In [1]: import numpy as np

In [2]: np.set_printoptions(precision=1, suppress=True, linewidth=200)

In [3]: arr = np.load("block10.npy")

In [4]: print(arr)
[[ 3  3  3  3  3  3]
 [ 3  6  6  6  6  6]
 [ 3  6  9  9  9  9]
 [ 3  6  9 12 12 12]
 [ 3  6  9 12 15 15]
 [ 3  6  9 12 15 18]]

In [5]: print(np.trace(arr))
63

In [6]: print(np.allclose(arr, arr.T))
True

In [7]: print(np.allclose(arr @ arr.T, arr.T @ arr))
True

In [8]: print((arr + arr.T) / 2)
[[ 3.  3.  3.  3.  3.  3.]
 [ 3.  6.  6.  6.  6.  6.]
 [ 3.  6.  9.  9.  9.  9.]
 [ 3.  6.  9. 12. 12. 12.]
 [ 3.  6.  9. 12. 15. 15.]
 [ 3.  6.  9. 12. 15. 18.]]

In [9]: print(round(float(np.linalg.det(arr)), 1))
729.0

In [10]: print(arr @ arr)
[[ 54  99 135 162 180 189]
 [ 99 189 261 315 351 369]
 [135 261 369 450 504 531]
 [162 315 450 558 630 666]
 [180 351 504 630 720 765]
 [189 369 531 666 765 819]]

In [11]: def softmax(z):
    ...:     e = np.exp(z - z.max(axis=-1, keepdims=True))
    ...:     return e / e.sum(axis=-1, keepdims=True)
    ...: 

In [12]: print(np.round(softmax(arr[5]), 1) + 0)
[0. 0. 0. 0. 0. 1.]

In [13]: att = arr @ arr.T / np.sqrt(6)

In [14]: print(softmax(att).round(6).argmax(axis=1))
[5 5 5 5 5 5]

In [15]: print(np.round(softmax(att + np.triu(np.full(att.shape, -np.inf), 1)), 1) + 0)
[[1. 0. 0. 0. 0. 0.]
 [0. 1. 0. 0. 0. 0.]
 [0. 0. 1. 0. 0. 0.]
 [0. 0. 0. 1. 0. 0.]
 [0. 0. 0. 0. 1. 0.]
 [0. 0. 0. 0. 0. 1.]]

In [16]: evals, evecs = np.linalg.eigh(arr)

In [17]: print(np.linalg.eigvalsh(arr + -3 * np.eye(6)))
[-2.2 -2.  -1.7 -0.7  3.  48.6]

In [18]: print(np.abs(evecs[:, -1]))
[0.1 0.3 0.4 0.5 0.5 0.6]

In [19]: print(np.abs(evecs[:, -1]).round(6).argmax())
5

In [20]: print(np.linalg.eigvalsh(arr @ arr))
[   0.6    0.9    1.8    5.4   35.6 2664.7]

In [21]: x = np.ones(6)

In [22]: for _ in range(5):
    ...:     x = arr @ x
    ...:     x /= np.linalg.norm(x)
    ...:     print(round(x @ arr @ x, 1))
    ...: 
51.6
51.6
51.6
51.6
51.6

In [23]: print(np.round(np.linalg.eigvalsh(arr)[-1], 1))
51.6

In [24]: G = arr.T @ arr

In [25]: print(np.linalg.svd(arr, compute_uv=False) ** 2)
[2664.7   35.6    5.4    1.8    0.9    0.6]

In [26]: print(np.linalg.eigvalsh(G)[::-1])
[2664.7   35.6    5.4    1.8    0.9    0.6]

In [27]: print(np.allclose(G, G.T))
True

In [28]: data = np.loadtxt("run15.csv", delimiter=",")

In [29]: print(data)
[[-0.3  1.   0.5  0.2]
 [ 0.1 -0.3 -0.2 -0.1]
 [ 0.   0.   0.   0. ]
 [-0.3  1.   0.5  0.2]]

In [30]: print([round(float(x), 1) for x in np.linalg.svd(data, compute_uv=False)[:3]])
[1.7, 0.1, 0.0]

In [31]: print(np.argsort(-np.linalg.norm(data, axis=0).round(6), kind="stable")[:3])
[1 2 0]

In [32]: u = np.array([2, 9])

In [33]: print(np.array([np.convolve(row, u, "same") for row in data]))
[[-0.6 -0.7 10.   4.9]
 [ 0.2  0.3 -3.1 -2. ]
 [ 0.   0.   0.   0. ]
 [-0.6 -0.7 10.   4.9]]

In [34]: print(np.polyval(u, data[1]))
[9.2 8.4 8.6 8.8]

In [35]: print(np.round(np.cross(data[1, :3], data[3, :3]), 1) + 0)
[0.1 0.  0. ]

In [36]: print(np.convolve(data[1], u))
[ 0.2  0.3 -3.1 -2.  -0.9]

In [37]: Uu, s, VT = np.linalg.svd(data)

In [38]: print(s.round(1) + 0)
[1.7 0.1 0.  0. ]

In [39]: B = Uu[:, :2] @ np.diag(s[:2]) @ VT[:2]

In [40]: print(np.linalg.matrix_rank(data, rtol=0.05))
1

In [41]: print(round(np.linalg.norm(data - B) / np.linalg.norm(data), 1))
0.0

In [42]: print(np.linalg.matrix_rank(B))
2

In [43]: r = np.linalg.matrix_rank(data)

In [44]: print(r)
2

In [45]: null = np.linalg.svd(data)[2][r:].T

In [46]: print(null.shape)
(4, 2)

In [47]: print([int(np.linalg.matrix_rank(np.delete(data, i, axis=0))) for i in range(4)])
[2, 1, 2, 2]

In [48]: print(np.allclose(data @ null, 0))
True

In [49]: print(np.round(data @ null, 1) + 0)
[[0. 0.]
 [0. 0.]
 [0. 0.]
 [0. 0.]]

In [50]: print([int(np.linalg.matrix_rank(data[:i])) for i in range(1, len(data) + 1)])
[1, 2, 2, 2]

In [51]: E = np.array([[0, 2, 2, -2, 0, 0],
    ...:     [1, 3, 3, -1, 1, 1],
    ...:     [2, 4, 4, 0, 2, 2],
    ...:     [1, 3, 3, -1, 1, 1]])

In [52]: W = np.array([[2, 3], [-3, 3], [-3, 1], [2, 1], [-3, 1], [3, 3]])

In [53]: beta = np.array([1, 3])

In [54]: H = np.maximum(E @ W + beta, 0)

In [55]: print(np.linalg.matrix_rank(H))
1

In [56]: W2 = np.array([[1, 1, 3], [0, 3, 0]])

In [57]: print(H @ W2)
[[ 0 27  0]
 [ 0 63  0]
 [ 0 99  0]
 [ 0 63  0]]

In [58]: print(E[2] @ E[3])
30

In [59]: print(round(np.linalg.norm(E, "nuc"), 1))
12.1

In [60]: print(round(float(np.linalg.norm(E[2], 1)), 1), np.round(np.linalg.norm(E[2], np.inf), 1))
14.0 4.0

In [61]: print(np.linalg.norm(E, axis=1))
[3.5 4.7 6.6 4.7]

In [62]: print(round(np.linalg.norm(E, 2), 1))
9.7

In [63]: u = np.array([0, -1, 0])

In [64]: print(np.array([np.convolve(row, u, "same") for row in E]))
[[ 0 -2 -2  2  0  0]
 [-1 -3 -3  1 -1 -1]
 [-2 -4 -4  0 -2 -2]
 [-1 -3 -3  1 -1 -1]]

In [65]: W0 = np.array([[-1.0, -2.0, 0.0, 0.0],
    ...:     [-2.0, -1.0, 0.0, 0.0],
    ...:     [0.0, 0.0, -1.0, -2.0],
    ...:     [0.0, 0.0, -2.0, -1.0]])

In [66]: print((np.linalg.matrix_power((W0 != 0) + (W0.T != 0) + np.eye(4), 4) > 0).astype(int))
[[1 1 0 0]
 [1 1 0 0]
 [0 0 1 1]
 [0 0 1 1]]

In [67]: print((W0 != 0).astype(int))
[[1 1 0 0]
 [1 1 0 0]
 [0 0 1 1]
 [0 0 1 1]]

In [68]: print(np.flatnonzero(np.linalg.matrix_power((W0 != 0) + (W0.T != 0) + np.eye(4), 4)[2]))
[2 3]

In [69]: print(W0 @ W0)
[[5. 4. 0. 0.]
 [4. 5. 0. 0.]
 [0. 0. 5. 4.]
 [0. 0. 4. 5.]]

In [70]: X = np.load("w.npy")

In [71]: print(X)
[[-3.5 -9.2  0.6  1.9]
 [-0.8  5.1 -7.5  4. ]
 [ 5.5  5.3 -3.7 -5.3]
 [-3.2 -5.5  7.6 -1.5]
 [-7.9  4.5 -2.3 -3.4]
 [ 6.5 -1.7 -5.7 -4.7]
 [-2.4 -2.3  8.5 -4.1]
 [ 4.2 -6.2 -2.8 -6.1]
 [-5.9  1.7 -6.9 -3.8]
 [ 3.9 -2.9 -0.1 -8.8]
 [ 1.4 -2.8 -5.4 -7.8]
 [ 8.1  5.8  0.  -1. ]
 [ 3.3  1.4  7.2 -5.9]
 [ 4.7 -7.9 -1.5 -3.5]
 [ 4.9  5.5 -2.3  6.3]
 [ 7.8  1.   4.9 -3.6]
 [ 6.   2.9 -4.5 -5.9]
 [ 2.   6.2  1.5 -7.4]
 [-2.5  5.2  1.  -8.1]
 [ 1.7 -1.5  9.   3.8]
 [ 3.4  3.6 -7.5  4.4]
 [ 3.6 -2.6  5.9 -6.7]
 [-4.8  8.1 -3.2 -1.4]
 [-1.6  1.  -7.5 -6.3]
 [ 8.5 -2.5 -0.8 -4.6]
 [ 4.3  8.7 -1.4  2.1]
 [-1.1  6.2 -0.9  7.7]]

In [72]: proj = X @ np.linalg.solve(X.T @ X, X.T)

In [73]: print(np.linalg.matrix_rank(np.eye(27) - proj))
23

In [74]: print(np.round(np.linalg.eigvalsh(proj), 1) + 0)
[0. 0. 0. 0. 0. 0. 0. 0. 0. 0. 0. 0. 0. 0. 0. 0. 0. 0. 0. 0. 0. 0. 0. 1. 1. 1. 1.]

In [75]: print(np.trace(proj))
4.0

In [76]: print(np.allclose(proj @ proj, proj))
True
